>>> import numpy as np
>>> import numpy.linalg as la
>>> np.set_printoptions(suppress=True, linewidth=200)
>>> def rd(a):
...     return np.round(a, 1) + 0
... 
>>> r0 = np.array([1, 1, 2, 1])
>>> g = np.array([0, 0, -1, 0])
>>> W0 = np.outer(r0, g)
>>> print(W0)
[[ 0  0 -1  0]
 [ 0  0 -1  0]
 [ 0  0 -2  0]
 [ 0  0 -1  0]]
>>> print(rd(la.pinv(W0)))
[[ 0.   0.   0.   0. ]
 [ 0.   0.   0.   0. ]
 [-0.1 -0.1 -0.3 -0.1]
 [ 0.   0.   0.   0. ]]
>>> print(W0 @ W0.T)
[[1 1 2 1]
 [1 1 2 1]
 [2 2 4 2]
 [1 1 2 1]]
>>> print(W0.T @ W0)
[[0 0 0 0]
 [0 0 0 0]
 [0 0 7 0]
 [0 0 0 0]]
>>> print(rd(la.norm(W0, axis=0)))
[0.  0.  2.6 0. ]
>>> print(rd(W0 @ la.pinv(W0) @ W0))
[[ 0.  0. -1.  0.]
 [ 0.  0. -1.  0.]
 [ 0.  0. -2.  0.]
 [ 0.  0. -1.  0.]]
>>> try:
...     la.inv(W0)
... except la.LinAlgError as e:
...     print(repr(e))
... 
LinAlgError('Singular matrix')
>>> print(la.cond(W0) > 100)
True
>>> print(la.matrix_rank(W0, rtol=0.1))
1
>>> print([round(float(x), 1) for x in la.svd(W0, compute_uv=False)[:3]])
[2.6, 0.0, 0.0]
>>> print(rd(la.norm(W0, 2) / la.norm(W0)))
1.0
>>> U, sv, Vt = la.svd(W0)
>>> evecs = Vt[:(sv > 1e-8).sum()]
>>> rng = np.random.default_rng(567418)
>>> x0 = W0[1] + -3 * W0[0] + rng.integers(2) * np.eye(4)[3]
>>> print(x0)
[0. 0. 2. 0.]
>>> print(evecs.T @ evecs)
[[0. 0. 0. 0.]
 [0. 0. 0. 0.]
 [0. 0. 1. 0.]
 [0. 0. 0. 0.]]
>>> print(np.allclose(evecs.T @ evecs @ x0, x0))
True
>>> print(la.matrix_rank(np.vstack([W0, x0])))
1
>>> print(np.kron(np.eye(2, dtype=int), W0))
[[ 0  0 -1  0  0  0  0  0]
 [ 0  0 -1  0  0  0  0  0]
 [ 0  0 -2  0  0  0  0  0]
 [ 0  0 -1  0  0  0  0  0]
 [ 0  0  0  0  0  0 -1  0]
 [ 0  0  0  0  0  0 -1  0]
 [ 0  0  0  0  0  0 -2  0]
 [ 0  0  0  0  0  0 -1  0]]
>>> print(rd(la.det(W0.T)))
0.0
>>> print(rd(la.eigvals(W0)))
[ 0.  0.  0. -2.]
>>> print(np.poly(W0))
[1. 2. 0. 0. 0.]
>>> print(np.einsum("ii->", W0))
-2
>>> print(np.einsum("ij,ji->", W0, W0))
4
